$ python -q
>>> import numpy as np
>>> np.set_printoptions(suppress=True, linewidth=100)
>>> data = np.load("data.npy")
>>> data
array([[  6.808,  -5.013,   2.873,  -1.025,  -9.706,  10.996,  -4.318,  -7.505,   2.879,  -2.626,
         -3.621,  -9.671,  -9.679,   2.641],
       [  6.134,  -2.145,   2.432,   0.53 ,  -8.384,   8.888,  -4.839,  -7.405,   2.885,  -3.221,
         -2.526, -11.118,  -9.125,   2.418],
       [  5.62 ,  -3.731,   2.179,   1.513,  -9.486,   8.382,  -5.744,  -6.47 ,   1.409,  -3.234,
         -3.848,  -8.981,  -9.778,   2.88 ],
       [  8.006,  -2.502,   4.959,  -0.413,  -9.752,   8.387,  -6.334,  -7.878,   3.298,  -3.166,
         -3.357,  -8.223,  -7.878,   1.826],
       [  5.059,  -2.644,   3.976,  -0.892,  -8.921,   9.421,  -5.547,  -5.429,   2.167,  -3.863,
         -2.729, -10.454,  -7.526,   2.424],
       [  6.196,  -3.687,   2.498,  -2.48 ,  -8.589,  10.743,  -6.615,  -7.431,   2.897,  -3.512,
         -2.707,  -8.06 ,  -7.682,   4.896],
       [  6.89 ,  -3.692,   1.41 ,  -1.299, -10.07 ,   8.024,  -7.259,  -6.21 ,   2.572,  -1.274,
         -4.663,  -7.917,  -7.124,   1.927],
       [  8.804,  -2.463,   3.012,  -1.27 ,  -8.677,  10.707,  -5.076,  -4.621,   3.328,  -1.842,
         -4.263,  -9.462,  -8.061,   1.467],
       [  5.732,  -4.705,   1.466,   0.609,  -7.339,   8.519,  -6.167,  -5.747,   1.671,  -2.03 ,
         -2.525,  -9.42 ,  -9.722,   2.667],
       [  5.948,  -3.07 ,   2.785,  -0.078,  -9.951,   8.066,  -6.159,  -5.153,   5.194,  -4.119,
         -1.148,  -8.944,  -8.171,   4.353],
       [  5.87 ,  -2.94 ,   2.202,  -0.213,  -6.906,  11.63 ,  -7.376,  -5.147,   2.98 ,  -2.337,
         -2.091, -10.741,  -9.237,   1.627],
       [  5.631,  -3.405,   3.358,   2.15 ,  -9.805,   8.629,  -7.336,  -6.165,   1.4  ,  -3.508,
         -4.725,  -9.358,  -8.469,   2.684],
       [  8.63 ,  -3.883,   2.603,  -0.862, -10.418,   8.64 ,  -6.003,  -6.567,   3.723,  -4.324,
         -3.116,  -8.685,  -8.449,   3.464],
       [  5.167,  -0.884,   3.05 ,   0.002,  -8.607,   9.132,  -4.123,  -4.873,  -0.047,  -2.897,
         -2.1  ,  -8.708,  -8.751,   4.205],
       [  6.434,  -2.789,   3.536,  -1.146,  -9.022,   7.753,  -3.184,  -4.806,   3.265,  -1.628,
         -2.159,  -9.866, -10.537,   3.175],
       [  7.471,  -3.151,   0.265,  -0.897,  -8.393,   8.293,  -6.533,  -4.385,   3.511,  -1.408,
         -2.214, -10.942,  -8.084,   4.911],
       [  5.344,  -2.636,   2.677,   1.714,  -8.623,  11.194,  -4.419,  -7.436,   2.331,  -3.565,
         -2.844,  -9.47 ,  -9.238,   5.067],
       [  4.809,  -2.892,   1.905,   0.13 ,  -9.798,   8.552,  -6.269,  -6.66 ,   2.866,  -1.77 ,
         -0.495,  -9.497,  -8.564,   2.807],
       [  4.709,  -1.625,   4.14 ,   0.307,  -8.721,   7.603,  -5.819,  -6.194,   2.414,  -2.017,
         -3.81 ,  -6.702,  -9.402,   2.231],
       [  5.815,  -2.669,   4.129,  -0.013,  -8.883,   8.643,  -5.205,  -8.29 ,   3.709,  -3.714,
         -4.57 ,  -8.971, -10.214,   2.315],
       [  5.162,  -2.374,   5.256,   0.339,  -8.354,   7.834,  -3.87 ,  -6.037,   3.623,  -2.823,
         -1.818,  -8.636,  -8.597,   4.353],
       [  6.46 ,  -3.576,   4.08 ,  -0.725,  -9.227,   9.301,  -6.565,  -7.154,   3.663,  -3.654,
         -3.377,  -8.412,  -8.74 ,   3.82 ],
       [  3.699,  -3.838,   3.167,   1.601,  -9.996,   9.791,  -5.786,  -6.064,   2.864,  -2.669,
         -5.151,  -9.426, -10.588,   2.33 ],
       [  4.507,  -3.249,   1.454,  -0.734, -12.013,   7.707,  -5.57 ,  -4.514,   3.769,  -1.304,
         -2.731,  -8.839,  -9.572,   0.412],
       [  6.234,  -3.893,   3.843,   1.108,  -8.033,   6.511,  -6.669,  -6.202,   2.92 ,  -2.792,
         -0.835, -10.211, -10.018,   5.659],
       [  4.678,  -4.694,   2.978,   0.69 ,  -9.993,   7.497,  -5.246,  -8.373,   2.839,  -2.414,
         -4.242,  -9.982,  -7.113,   3.342],
       [  5.985,  -3.38 ,   3.429,  -0.223,  -7.872,   9.01 ,  -4.429,  -5.419,   3.941,  -3.606,
         -2.776,  -9.293,  -8.552,   4.434],
       [  6.524,  -1.739,   3.106,  -1.299,  -9.341,   8.297,  -6.503,  -6.731,   3.543,  -4.025,
         -2.166, -10.006,  -8.148,   3.693],
       [  7.763,  -2.077,   2.017,   0.919, -12.221,   7.313,  -5.242,  -6.841,   2.416,  -3.007,
         -2.121,  -8.748, -10.876,   2.915],
       [  6.024,  -3.516,   2.821,   0.395, -10.312,  10.207,  -6.295,  -6.138,   2.983,  -3.708,
         -1.957,  -8.663,  -9.146,   2.954],
       [  6.402,  -0.654,   4.638,  -0.268, -10.213,   9.785,  -7.616,  -5.547,   2.183,  -2.822,
         -2.138,  -9.737,  -7.812,   3.812],
       [  7.135,  -2.078,   3.207,  -0.935, -10.087,   8.327,  -5.592,  -6.796,   1.659,  -3.163,
         -2.774,  -9.793,  -9.106,   5.752],
       [  4.978,  -2.632,   3.298,   0.493, -10.182,   7.915,  -4.857,  -6.126,   3.817,  -3.382,
         -3.915,  -8.504,  -8.974,   1.702],
       [  4.487,  -4.366,   4.021,  -2.284,  -6.558,  10.403,  -5.414,  -5.6  ,   3.637,  -2.381,
         -4.55 ,  -8.401,  -8.375,   3.527],
       [  5.58 ,  -1.53 ,   4.008,  -1.398,  -8.807,  10.047,  -6.313,  -6.288,   2.899,  -4.118,
         -2.71 ,  -8.548,  -8.911,   2.348],
       [  6.094,  -3.39 ,   3.367,   0.192,  -9.794,   9.344,  -6.057,  -6.574,   2.933,  -2.37 ,
         -3.449,  -9.838,  -8.393,   4.367],
       [  5.505,  -3.391,   3.117,  -1.866,  -9.475,   7.721,  -4.265,  -5.093,   1.961,  -3.387,
         -3.455,  -9.906, -10.154,   1.379],
       [  5.177,  -4.142,   2.732,   0.551,  -8.591,   7.669,  -7.717,  -5.791,   4.405,  -1.87 ,
         -1.943,  -9.213,  -8.438,   4.909],
       [  5.57 ,  -4.406,   2.852,   0.427, -10.885,  10.35 ,  -7.774,  -6.595,   2.084,  -1.935,
         -2.405,  -9.81 ,  -9.508,   3.962],
       [  6.639,  -3.042,   1.846,   1.359,  -6.527,   8.075,  -5.308,  -6.832,   2.765,  -2.787,
         -4.13 ,  -8.024,  -8.688,   2.248],
       [  8.857,  -3.096,   3.221,   1.754,  -8.4  ,   9.377,  -6.293,  -6.743,   4.999,  -2.004,
         -3.752,  -7.164,  -9.582,   3.199],
       [  6.386,  -2.137,   2.476,  -0.028,  -7.981,   9.105,  -5.355,  -7.127,   3.44 ,  -2.549,
         -5.06 ,  -9.25 , -10.385,   2.458],
       [  4.913,  -2.639,   2.796,  -1.207,  -7.594,   8.824,  -4.954,  -6.313,   3.868,  -4.265,
         -2.419,  -8.789,  -8.601,   3.85 ],
       [  4.296,  -4.912,   3.471,   0.29 , -10.686,   8.806,  -7.344,  -4.951,   2.329,  -3.263,
         -2.938,  -9.805,  -7.103,   2.098],
       [  6.382,  -2.901,   4.393,  -1.934,  -9.129,   8.461,  -5.865,  -6.091,   2.935,  -3.65 ,
         -5.217,  -8.826,  -9.338,   3.743],
       [  6.111,  -3.86 ,   4.046,  -0.799,  -6.791,   7.75 ,  -6.286,  -4.275,   2.521,  -3.152,
         -2.838,  -9.689,  -8.092,   3.909],
       [  5.545,  -4.171,   2.421,   0.945, -10.134,   9.334,  -5.965,  -8.345,   3.493,  -3.756,
         -2.833,  -7.413,  -8.2  ,   2.185],
       [  5.369,  -1.094,   2.606,  -0.813,  -9.977,   9.44 ,  -5.789,  -6.806,   3.289,  -3.251,
         -2.857,  -8.987,  -9.919,   3.082],
       [  5.126,  -5.12 ,   4.314,   0.98 ,  -8.168,   8.032,  -7.982,  -7.897,   2.236,  -4.538,
         -3.312,  -6.718,  -8.692,   2.563]])
>>> w1 = np.array([[1, 2, 2, 0, 1],
...     [1, 2, 1, 1, 0],
...     [1, 0, 2, 1, 1],
...     [1, 0, 1, 0, 0],
...     [2, 2, 2, 1, 0],
...     [2, 2, 0, 2, 2],
...     [2, 1, 2, 1, 1],
...     [0, 1, 2, 2, 0],
...     [2, 0, 1, 0, 0],
...     [2, 2, 2, 2, 2],
...     [2, 0, 2, 0, 2],
...     [1, 2, 1, 0, 0],
...     [2, 0, 2, 1, 1],
...     [0, 0, 0, 1, 1]])
>>> b = np.array([1, 0, 2, 1, 0])
>>> hid = np.maximum(data @ w1 + b, 0)
>>> np.linalg.matrix_rank(hid)
np.int64(1)
>>> cent = np.array([[2, -2, 2], [-1, -2, -2], [-2, 1, -2], [-2, -2, 0], [2, 1, -1]])
>>> w1 @ cent
array([[ -2,  -3,  -7],
       [ -4,  -7,  -4],
       [ -2,  -1,  -3],
       [  0,  -1,   0],
       [ -4,  -8,  -4],
       [  2, -10,  -2],
       [ -1,  -5,  -3],
       [ -9,  -4,  -6],
       [  2,  -3,   2],
       [ -2,  -8,  -6],
       [  4,   0,  -2],
       [ -2,  -5,  -4],
       [  0,  -3,  -1],
       [  0,  -1,  -1]])
